$ ipython --no-banner

In [1]: import numpy as np

In [2]: np.set_printoptions(suppress=True, linewidth=200)

In [3]: E = np.cumsum(np.array([[5, 0, 0, -4, -5, 4],
   ...:     [2, 5, -1, -4, 2, 2],
   ...:     [1, -3, 0, 0, -2, 2],
   ...:     [2, -5, -2, -2, -4, -3],
   ...:     [-1, 2, -2, 4, -3, 2],
   ...:     [-3, 0, -2, -5, -5, 3],
   ...:     [5, 5, -1, 5, 3, -1],
   ...:     [-2, -4, -1, 3, 0, -3],
   ...:     [-1, -1, 3, 1, 2, 1],
   ...:     [-5, 5, 0, 1, -3, 5],
   ...:     [5, -3, 3, 3, -5, 2],
   ...:     [-3, -1, 3, -3, -1, -5],
   ...:     [-4, -5, 3, -5, -4, 2],
   ...:     [2, 4, 3, -4, -4, -2],
   ...:     [1, 1, 4, -5, 0, -2],
   ...:     [-1, 4, 2, 2, 2, 3],
   ...:     [-3, 1, 0, -1, 1, -5]]), axis=0)

In [4]: E
Out[4]: 
array([[  5,   0,   0,  -4,  -5,   4],
       [  7,   5,  -1,  -8,  -3,   6],
       [  8,   2,  -1,  -8,  -5,   8],
       [ 10,  -3,  -3, -10,  -9,   5],
       [  9,  -1,  -5,  -6, -12,   7],
       [  6,  -1,  -7, -11, -17,  10],
       [ 11,   4,  -8,  -6, -14,   9],
       [  9,   0,  -9,  -3, -14,   6],
       [  8,  -1,  -6,  -2, -12,   7],
       [  3,   4,  -6,  -1, -15,  12],
       [  8,   1,  -3,   2, -20,  14],
       [  5,   0,   0,  -1, -21,   9],
       [  1,  -5,   3,  -6, -25,  11],
       [  3,  -1,   6, -10, -29,   9],
       [  4,   0,  10, -15, -29,   7],
       [  3,   4,  12, -13, -27,  10],
       [  0,   5,  12, -14, -26,   5]])

In [5]: x = np.array([8, 5, -9, -2, 4, 1])

In [6]: rhs = E @ x

In [7]: beta, lr = np.zeros(6), 1 / np.linalg.norm(E, 2) ** 2

In [8]: for i in range(150):
   ...:     beta -= lr * E.T @ (E @ beta - rhs)
   ...:     if i % 50 == 0: print(i, round(np.linalg.norm(E @ beta - rhs), 3))
   ...: 
0 352.765
50 25.222
100 13.928

In [9]: beta.round(3)
Out[9]: array([ 7.864,  4.287, -8.701, -2.144,  4.381,  1.845])

In [10]: round(float(np.linalg.cond(E)), 3)
Out[10]: 12.447

In [11]: cent = E[[6, 9]].astype(float)

In [12]: for _ in range(7):
    ...:     labels = np.linalg.norm(E[:, None] - cent, axis=-1).argmin(axis=1)
    ...:     cent = np.array([E[labels == j].mean(axis=0) for j in range(2)])
    ...: 

In [13]: labels
Out[13]: array([0, 0, 0, 0, 0, 0, 0, 0, 0, 0, 0, 0, 1, 1, 1, 1, 1])

In [14]: cent.round(3)
Out[14]: 
array([[  7.417,   0.833,  -4.083,  -4.833, -12.25 ,   8.083],
       [  2.2  ,   0.6  ,   8.6  , -11.6  , -27.2  ,   8.4  ]])

In [15]: np.round(cent[1] - cent[0], 3)
Out[15]: array([ -5.217,  -0.233,  12.683,  -6.767, -14.95 ,   0.317])

In [16]: Ac = E - E.mean(axis=0)

In [17]: left, s, vt = np.linalg.svd(Ac, full_matrices=False)

In [18]: np.abs(vt[0]).argmax()
Out[18]: np.int64(4)

In [19]: np.linalg.matrix_rank(Ac)
Out[19]: np.int64(6)

In [20]: np.round(s ** 2 / (s ** 2).sum(), 3)
Out[20]: array([0.667, 0.188, 0.066, 0.042, 0.02 , 0.016])

In [21]: print(np.searchsorted(np.cumsum(s ** 2) / (s ** 2).sum(), 0.9) + 1)
3

In [22]: left, s, vt = np.linalg.svd(E, full_matrices=False)

In [23]: s.round(3)
Out[23]: array([90.526, 33.44 , 19.659, 12.075,  7.919,  7.273])

In [24]: print(np.round(left.T @ left, 3) + 0)
[[1. 0. 0. 0. 0. 0.]
 [0. 1. 0. 0. 0. 0.]
 [0. 0. 1. 0. 0. 0.]
 [0. 0. 0. 1. 0. 0.]
 [0. 0. 0. 0. 1. 0.]
 [0. 0. 0. 0. 0. 1.]]

In [25]: round(float(np.sqrt((s ** 2).sum())), 3), round(np.linalg.norm(E), 3)
Out[25]: (99.805, np.float64(99.805))

In [26]: np.allclose(left * s @ vt, E)
Out[26]: True

In [27]: np.round(np.cumsum(s ** 2) / np.sum(s ** 2), 3)
Out[27]: array([0.823, 0.935, 0.974, 0.988, 0.995, 1.   ])

In [28]: np.round(np.abs(vt[0]), 3)
Out[28]: array([0.219, 0.03 , 0.058, 0.327, 0.841, 0.364])

In [29]: print(np.round(left.T @ E @ vt.T, 3) + 0)
[[90.526  0.     0.     0.     0.     0.   ]
 [ 0.    33.44   0.     0.     0.     0.   ]
 [ 0.     0.    19.659  0.     0.     0.   ]
 [ 0.     0.     0.    12.075  0.     0.   ]
 [ 0.     0.     0.     0.     7.919  0.   ]
 [ 0.     0.     0.     0.     0.     7.273]]

In [30]: x = np.array([-1, 2, -1, -1, 1, -1])

In [31]: rhs = E @ x

In [32]: np.round(np.linalg.solve(E.T @ E, E.T @ rhs), 3)
Out[32]: array([-1.,  2., -1., -1.,  1., -1.])

In [33]: rhs
Out[33]: array([-10,   3,  -8, -17, -19, -17, -12, -17, -21, -15, -39, -34, -44, -39, -35, -31, -19])

In [34]: np.round(np.linalg.pinv(E) @ E, 3) + 0
Out[34]: 
array([[1., 0., 0., 0., 0., 0.],
       [0., 1., 0., 0., 0., 0.],
       [0., 0., 1., 0., 0., 0.],
       [0., 0., 0., 1., 0., 0.],
       [0., 0., 0., 0., 1., 0.],
       [0., 0., 0., 0., 0., 1.]])

In [35]: rng = np.random.default_rng(2637)

In [36]: rhs = rhs + 0.1 * rng.normal(size=17)

In [37]: rhs.round(3)
Out[37]: array([ -9.956,   2.925,  -7.975, -16.935, -19.034, -17.035, -12.089, -16.822, -20.844, -15.087, -39.074, -34.068, -44.079, -38.877, -34.874, -31.086, -19.025])

In [38]: beta, *_ = np.linalg.lstsq(E, rhs)

In [39]: [round(float(np.linalg.norm(np.linalg.solve(E.T @ E + lam * np.eye(6), E.T @ rhs))), 2) for lam in (0, 1, 10, 100)]
Out[39]: [3.0, 2.96, 2.72, 1.8]

In [40]: beta.round()
Out[40]: array([-1.,  2., -1., -1.,  1., -1.])

In [41]: round(np.linalg.norm(rhs - E @ beta), 3)
Out[41]: np.float64(0.272)

In [42]: np.round(E.T @ (rhs - E @ beta), 3) + 0
Out[42]: array([0., 0., 0., 0., 0., 0.])

In [43]: beta.round(3)
Out[43]: array([-0.988,  1.992, -1.002, -0.999,  0.993, -1.022])

In [44]: J = np.loadtxt("block10.csv", delimiter=",")

In [45]: J
Out[45]: 
array([[ -0.2  , -18.839,   1.618,  -1.083,  14.414,  -7.487,   2.437],
       [  6.226,  12.092,   0.733, -13.07 , -12.395,   4.556,  13.279],
       [ -3.403, -18.242,   1.371,  -3.433,  16.365,  -5.011,   3.557],
       [ -0.829, -16.09 ,  -0.238,  -2.268,  17.623,  -5.26 ,   3.222],
       [  8.188,  -5.802,  -3.248,   3.849,   8.863,   8.024,  -0.175],
       [ -2.394, -16.981,   0.411,  -1.835,  17.587,  -8.281,   1.927],
       [  6.413,  11.601,  -1.338, -13.372, -12.769,   5.599,  14.211],
       [  0.137, -17.975,  -1.008,  -2.323,  16.733,  -7.159,   2.032],
       [  5.515,  10.939,   0.692, -13.939, -10.955,   5.636,  14.302],
       [  6.245,   9.37 ,   1.051, -16.485, -11.63 ,   6.589,  14.314],
       [  9.357,  -0.635,  -5.005,   2.664,   8.083,  10.575,   1.946],
       [  8.624,   0.54 ,  -2.562,   2.224,   7.468,   9.234,   0.7  ],
       [ -0.33 , -18.407,   0.089,   0.029,  17.242,  -7.391,   2.304],
       [  7.515,  -1.416,  -4.131,   3.026,   7.392,   7.788,   1.593],
       [ 11.441,  -1.274,  -1.348,   2.881,   8.678,  10.256,   0.943],
       [ -1.258, -16.536,  -0.768,  -1.477,  17.102,  -5.387,   0.23 ],
       [  8.051,  -2.895,  -2.594,   2.629,   7.406,   8.245,  -0.124],
       [  9.733,  -1.279,  -2.878,   3.281,   8.405,   9.035,  -0.82 ],
       [  9.345,  -2.364,  -3.579,   4.632,   7.662,   7.456,   0.085],
       [  6.044,  13.834,   1.54 , -13.783, -11.434,   6.102,  14.484],
       [ -2.713, -18.162,   0.603,  -1.495,  15.731,  -7.674,   0.616],
       [  4.8  ,  12.61 ,   1.624, -12.79 , -12.443,   6.677,  15.737],
       [  5.606,  12.133,   1.709, -15.408, -14.193,   5.293,  14.921],
       [ -1.655, -17.625,  -0.712,  -0.585,  15.327,  -6.569,   1.068],
       [ -1.056, -17.74 ,   0.317,  -3.2  ,  17.227,  -6.378,   1.237],
       [  7.129,  11.275,   0.877, -12.724, -12.195,   4.294,  15.448],
       [  6.102,   9.217,   0.869, -13.579, -11.261,   7.035,  13.422],
       [ 10.791,  -0.682,  -1.624,   3.619,   5.513,   8.25 ,   2.337],
       [  8.555,  -0.999,  -1.63 ,   2.06 ,   8.256,   7.814,   0.036],
       [  8.236,   9.835,   1.949, -12.839, -11.413,   5.921,  14.779],
       [  4.565,  10.865,   0.016, -10.391, -11.833,   5.485,  15.92 ]])

In [46]: Ac = (J - J.mean(axis=0)) / J.std(axis=0)

In [47]: np.argwhere(np.abs(Ac) > 2)
Out[47]: array([[10,  2]])

In [48]: np.round(Ac.std(axis=0), 3)
Out[48]: array([1., 1., 1., 1., 1., 1., 1.])

In [49]: beta = np.linalg.lstsq(np.delete(Ac, 3, axis=1), Ac[:, 3])[0]

In [50]: beta.round(3)
Out[50]: array([ 0.291, -0.077, -0.123,  0.531,  0.074, -0.396])

In [51]: mat = np.load("layer12.npy")

In [52]: mat
Out[52]: 
array([[2, 1, 1, 2, 1, 3, 1, 3],
       [3, 0, 1, 0, 1, 2, 2, 2],
       [0, 2, 1, 2, 1, 0, 3, 3],
       [2, 0, 2, 1, 2, 1, 1, 2],
       [8, 1, 3, 2, 3, 7, 5, 7]])

In [53]: np.linalg.cond(mat) > 100
Out[53]: np.True_

In [54]: round(np.linalg.norm(mat, 2) / np.linalg.norm(mat), 3)
Out[54]: np.float64(0.96)

In [55]: left, s, vt = np.linalg.svd(mat)

In [56]: np.argmax(s[:-1] / (s[1:] + 1e-6)) + 1
Out[56]: np.int64(4)

In [57]: print(s.round(3) + 0)
[16.896  4.122  2.039  1.838  0.   ]

In [58]: out = left[:, :4] @ np.diag(s[:4]) @ vt[:4]

In [59]: out.round(3) + 0
Out[59]: 
array([[2., 1., 1., 2., 1., 3., 1., 3.],
       [3., 0., 1., 0., 1., 2., 2., 2.],
       [0., 2., 1., 2., 1., 0., 3., 3.],
       [2., 0., 2., 1., 2., 1., 1., 2.],
       [8., 1., 3., 2., 3., 7., 5., 7.]])

In [60]: round(float(np.abs(mat - out).max()), 3)
Out[60]: 0.0
